>>> import numpy as np
>>> import numpy.linalg as la
>>> np.set_printoptions(precision=2, suppress=True, linewidth=100, sign=" ")
>>> def rd(a):
...     return np.round(a, 2) + 0
... 
>>> K = np.array([[12.0, 3.0, 9.0, 0.0, -6.0],
...     [3.0, 4.0, 3.0, 0.0, -2.0],
...     [9.0, 3.0, 12.0, 0.0, -6.0],
...     [0.0, 0.0, 0.0, 3.0, 0.0],
...     [-6.0, -2.0, -6.0, 0.0, 7.0]])
>>> evals, vecs = la.eigh(K)
>>> x0 = np.array([0, 2, 2, 2, 0])
>>> print(rd(vecs * np.sqrt(evals) @ vecs.T))
[[ 3.05  0.44  1.32  0.   -0.88]
 [ 0.44  1.88  0.44  0.   -0.29]
 [ 1.32  0.44  3.05  0.   -0.88]
 [ 0.    0.    0.    1.73  0.  ]
 [-0.88 -0.29 -0.88  0.    2.32]]
>>> print(rd(x0 @ K @ x0 / (x0 @ x0)), rd(evals[0]), evals[-1])
8.33 3.0 26.0
>>> print(rd(vecs * np.maximum(evals, 0) @ vecs.T))
[[12.  3.  9.  0. -6.]
 [ 3.  4.  3.  0. -2.]
 [ 9.  3. 12.  0. -6.]
 [ 0.  0.  0.  3.  0.]
 [-6. -2. -6.  0.  7.]]
>>> print((np.sign(vecs[:, -1].round(6)) == np.sign(vecs[0, -1].round(6))).astype(int))
[ 1  1  1  0  0]
>>> evals, vecs = la.eigh(K)
>>> print(rd(vecs.T @ vecs))
[[ 1.  0.  0.  0.  0.]
 [ 0.  1.  0.  0.  0.]
 [ 0.  0.  1.  0.  0.]
 [ 0.  0.  0.  1.  0.]
 [ 0.  0.  0.  0.  1.]]
>>> print(rd(np.abs(vecs[:, -1])))
[ 0.63  0.21  0.63  0.    0.42]
>>> print(rd(vecs.T @ K @ vecs))
[[  3.   0.   0.   0.   0.]
 [  0.   3.   0.   0.   0.]
 [  0.   0.   3.   0.   0.]
 [  0.   0.   0.   3.   0.]
 [  0.   0.   0.   0.  26.]]
>>> print(np.abs(vecs[:, -1]).round(6).argmax())
0
